$ python -q
>>> import numpy as np
>>> from numpy import linalg as LA
>>> np.set_printoptions(suppress=True, linewidth=200)
>>> m1 = np.loadtxt("out4.csv", delimiter=",")
>>> m1.round(3)
array([[ 0.881, -0.043,  0.023, -0.314, -0.064,  0.012],
       [-0.043,  0.985,  0.008, -0.113, -0.023,  0.004],
       [ 0.023,  0.008,  0.996,  0.06 ,  0.012, -0.002],
       [-0.314, -0.113,  0.06 ,  0.174, -0.168,  0.03 ],
       [-0.064, -0.023,  0.012, -0.168,  0.966,  0.006],
       [ 0.012,  0.004, -0.002,  0.03 ,  0.006,  0.999]])
>>> other = np.array([[0, -4, -9],
...     [7, 6, 2],
...     [-6, 1, 2],
...     [7, 1, -8],
...     [-8, -7, 7],
...     [2, 0, 9]])
>>> np.vstack([m1, other.T]).shape
(9, 6)
>>> LA.matrix_rank(np.vstack([m1, other.T]))
np.int64(6)
>>> np.round(np.einsum("ij,ij->i", m1, m1), 3)
array([0.881, 0.985, 0.996, 0.174, 0.966, 0.999])
>>> left, sigma, vt = LA.svd(m1)
>>> np.argmax(sigma[:-1] / (sigma[1:] + 1e-6)) + 1
np.int64(5)
>>> other = left[:, :5] @ np.diag(sigma[:5]) @ vt[:5]
>>> other.round(3)
array([[ 0.881, -0.043,  0.023, -0.314, -0.064,  0.012],
       [-0.043,  0.985,  0.008, -0.113, -0.023,  0.004],
       [ 0.023,  0.008,  0.996,  0.06 ,  0.012, -0.002],
       [-0.314, -0.113,  0.06 ,  0.174, -0.168,  0.03 ],
       [-0.064, -0.023,  0.012, -0.168,  0.966,  0.006],
       [ 0.012,  0.004, -0.002,  0.03 ,  0.006,  0.999]])
>>> round(LA.norm(m1 - other) / LA.norm(m1), 3)
np.float64(0.0)
>>> LA.matrix_rank(other)
np.int64(5)
>>> np.round(LA.norm(m1) ** 2 / LA.norm(m1, 2) ** 2, 3)
np.float64(5.0)
>>> round(LA.norm(m1[0] - m1[1]), 3)
np.float64(1.397)
>>> LA.norm(m1, axis=1).argmax()
np.int64(5)
>>> round(float(LA.norm(m1, 1)), 3), np.round(LA.norm(m1, np.inf), 3)
(1.336, np.float64(1.336))
>>> np.round(LA.norm(m1, "nuc"), 3)
np.float64(5.0)
>>> round(float(m1[0] @ m1[1]), 3)
-0.043
>>> np.round(LA.norm(m1, axis=0), 3)
array([0.938, 0.992, 0.998, 0.418, 0.983, 0.999])
>>> rng = np.random.default_rng(85)
>>> th = rng.uniform(0, 2 * np.pi, 12)
>>> Q, _ = LA.qr(np.array([[0.2, -0.7],
...     [0.7, 0.1],
...     [1.1, -0.9],
...     [0.4, 0.4],
...     [-0.7, 1.9],
...     [1.2, 0.0],
...     [-0.5, 1.8],
...     [-0.6, -0.5],
...     [0.2, -1.5]]))
>>> K = 3 * np.c_[np.cos(th), np.sin(th)] @ Q.T
>>> K.round(3)
array([[-0.115, -1.119, -1.462, -0.736,  0.558, -1.871,  0.274,  1.076,  0.109],
       [ 0.38 ,  0.87 ,  1.558,  0.436, -1.231,  1.523, -0.959, -0.671,  0.524],
       [ 0.408,  0.826,  1.548,  0.391, -1.298,  1.457, -1.032, -0.611,  0.597],
       [ 0.359,  0.9  ,  1.563,  0.466, -1.181,  1.567, -0.905, -0.713,  0.472],
       [-0.598, -0.313, -1.23 ,  0.06 ,  1.709, -0.657,  1.53 , -0.02 , -1.156],
       [-0.627,  0.314, -0.546,  0.517,  1.653,  0.37 ,  1.617, -0.677, -1.414],
       [ 0.535, -0.714, -0.05 , -0.755, -1.314, -1.05 , -1.388,  1.032,  1.346],
       [-0.343,  1.027,  0.69 ,  0.887,  0.721,  1.611,  0.902, -1.243, -1.043],
       [ 0.39 , -0.976, -0.563, -0.872, -0.86 , -1.515, -1.02 ,  1.216,  1.124],
       [ 0.189,  1.075,  1.518,  0.67 , -0.751,  1.815, -0.464, -0.989,  0.059],
       [ 0.27 , -1.089, -0.869, -0.896, -0.506, -1.731, -0.715,  1.264,  0.908],
       [ 0.23 ,  1.043,  1.54 ,  0.628, -0.856,  1.772, -0.57 , -0.933,  0.155]])
>>> np.unique(K.round(6), axis=0).shape
(12, 9)
>>> np.allclose(K[:-1].T @ LA.lstsq(K[:-1].T, K[-1])[0], K[-1])
True
>>> LA.lstsq(K[:-1].T, K[-1])[2]
np.int32(2)
>>> [round(float(x), 3) for x in LA.svd(K, compute_uv=False)[:3]]
[8.171, 6.421, 0.0]
>>> LA.matrix_rank(K, rtol=0.1)
np.int64(2)
>>> LA.cond(K) > 100
np.True_
>>> left, sigma, vt = LA.svd(K)
>>> V = vt[:(sigma > 1e-8).sum()]
>>> vec = K[11] + 2 * K[1] + rng.integers(2) * np.eye(9)[2]
>>> vec.round(3)
array([ 0.99 ,  2.784,  5.657,  1.499, -3.318,  4.818, -2.488, -2.276,  1.203])
>>> np.round(np.diag(V.T @ V), 3)
array([0.045, 0.15 , 0.272, 0.089, 0.34 , 0.403, 0.3  , 0.178, 0.223])
>>> rk = LA.matrix_rank(K)
>>> rk
np.int64(2)
>>> null = LA.svd(K)[2][rk:].T
>>> LA.matrix_rank(K.T @ K), LA.matrix_rank(K @ K.T)
(np.int64(2), np.int64(2))
>>> [int(LA.matrix_rank(np.delete(K, i, axis=0))) for i in range(12)]
[2, 2, 2, 2, 2, 2, 2, 2, 2, 2, 2, 2]
>>> np.allclose(K @ null, 0)
True
>>> null.shape
(9, 7)
>>> def softmax(z):
...     e = np.exp(z - z.max(axis=-1, keepdims=True))
...     return e / e.sum(axis=-1, keepdims=True)
... 
>>> np.round(softmax(10 * K[6]), 3) + 0
array([0.   , 0.   , 0.   , 0.   , 0.   , 0.   , 0.   , 0.041, 0.958])
>>> np.round(softmax(K[6]), 3)
array([0.153, 0.044, 0.085, 0.042, 0.024, 0.031, 0.022, 0.252, 0.345])
>>> np.round(softmax(K).sum(axis=1), 3)
array([1., 1., 1., 1., 1., 1., 1., 1., 1., 1., 1., 1.])
>>> att = K @ K.T / np.sqrt(9)
>>> np.round(softmax(att)[6] @ K, 3)
array([ 0.378, -0.762, -0.333, -0.715, -0.873, -1.165, -0.985,  0.991,  1.032])
>>> softmax(att).round(6).argmax(axis=1)
array([ 0,  1,  2,  3,  4,  5,  6,  7,  8,  9, 10, 11])
>>> arr = np.array([[0, 1, 0, -2, 3, 3, -3, 2, -2, -3],
...     [0, 1, 0, 3, 1, 3, 1, 2, 1, 0],
...     [-2, 1, 1, -3, 2, 1, 1, -1, 3, -1],
...     [2, -2, 2, 0, 3, -1, 1, 1, -2, 0],
...     [2, -2, 1, 2, 3, 1, 2, -3, 0, 1],
...     [1, 2, -3, -2, -3, 2, 2, 2, -2, -3],
...     [-3, -3, 2, -3, 3, 1, 0, 0, -2, 2]])
>>> arr[-1] = arr[0] + 2 * arr[1]
>>> arr
array([[ 0,  1,  0, -2,  3,  3, -3,  2, -2, -3],
       [ 0,  1,  0,  3,  1,  3,  1,  2,  1,  0],
       [-2,  1,  1, -3,  2,  1,  1, -1,  3, -1],
       [ 2, -2,  2,  0,  3, -1,  1,  1, -2,  0],
       [ 2, -2,  1,  2,  3,  1,  2, -3,  0,  1],
       [ 1,  2, -3, -2, -3,  2,  2,  2, -2, -3],
       [ 0,  3,  0,  4,  5,  9, -1,  6,  0, -3]])
>>> # rows and columns are dependent
>>> np.argsort(-LA.norm(arr, axis=0).round(6), kind="stable")[:3]
array([5, 4, 7])
>>> LA.matrix_rank(arr, rtol=0.1)
np.int64(6)
>>> np.round(LA.norm(arr, 2) / LA.norm(arr), 3)
np.float64(0.743)
>>> LA.cond(arr) > 100
np.True_
>>> M = np.load("data.npy")
>>> M.round(3)
array([[0.25 , 0.25 , 0.   , 0.   , 0.25 , 0.25 , 0.   , 0.   , 0.   , 0.   ],
       [0.2  , 0.2  , 0.2  , 0.   , 0.   , 0.   , 0.   , 0.2  , 0.2  , 0.   ],
       [0.   , 0.   , 0.333, 0.   , 0.333, 0.333, 0.   , 0.   , 0.   , 0.   ],
       [0.   , 0.   , 0.   , 0.4  , 0.   , 0.2  , 0.2  , 0.   , 0.   , 0.2  ],
       [0.   , 0.   , 0.   , 0.   , 1.   , 0.   , 0.   , 0.   , 0.   , 0.   ],
       [0.   , 0.167, 0.   , 0.167, 0.   , 0.333, 0.   , 0.167, 0.   , 0.167],
       [0.   , 0.   , 0.   , 0.   , 0.   , 0.   , 1.   , 0.   , 0.   , 0.   ],
       [0.   , 0.   , 0.   , 0.25 , 0.25 , 0.   , 0.25 , 0.25 , 0.   , 0.   ],
       [0.   , 0.   , 0.   , 0.333, 0.   , 0.   , 0.   , 0.   , 0.667, 0.   ],
       [0.2  , 0.   , 0.2  , 0.   , 0.   , 0.2  , 0.   , 0.   , 0.2  , 0.2  ]])
>>> np.round(np.sort(np.abs(LA.eigvals(M)))[::-1], 3)
array([1.   , 1.   , 0.878, 0.565, 0.379, 0.379, 0.274, 0.21 , 0.21 , 0.16 ])
>>> np.round(M.sum(axis=1), 3)
array([1., 1., 1., 1., 1., 1., 1., 1., 1., 1.])
>>> p = np.eye(10)[5]
>>> for _ in range(7):
...     p = p @ M
...     print(p.round(3))
... 
[0.    0.167 0.    0.167 0.    0.333 0.    0.167 0.    0.167]
[0.067 0.089 0.067 0.164 0.042 0.178 0.075 0.131 0.067 0.122]
[0.059 0.064 0.064 0.15  0.113 0.155 0.14  0.08  0.087 0.087]
[0.045 0.053 0.052 0.135 0.169 0.135 0.19  0.059 0.088 0.073]
[0.037 0.044 0.043 0.12  0.213 0.115 0.232 0.048 0.084 0.064]
[0.031 0.037 0.036 0.107 0.248 0.099 0.268 0.04  0.078 0.056]
[0.026 0.032 0.031 0.095 0.278 0.085 0.3   0.034 0.07  0.049]
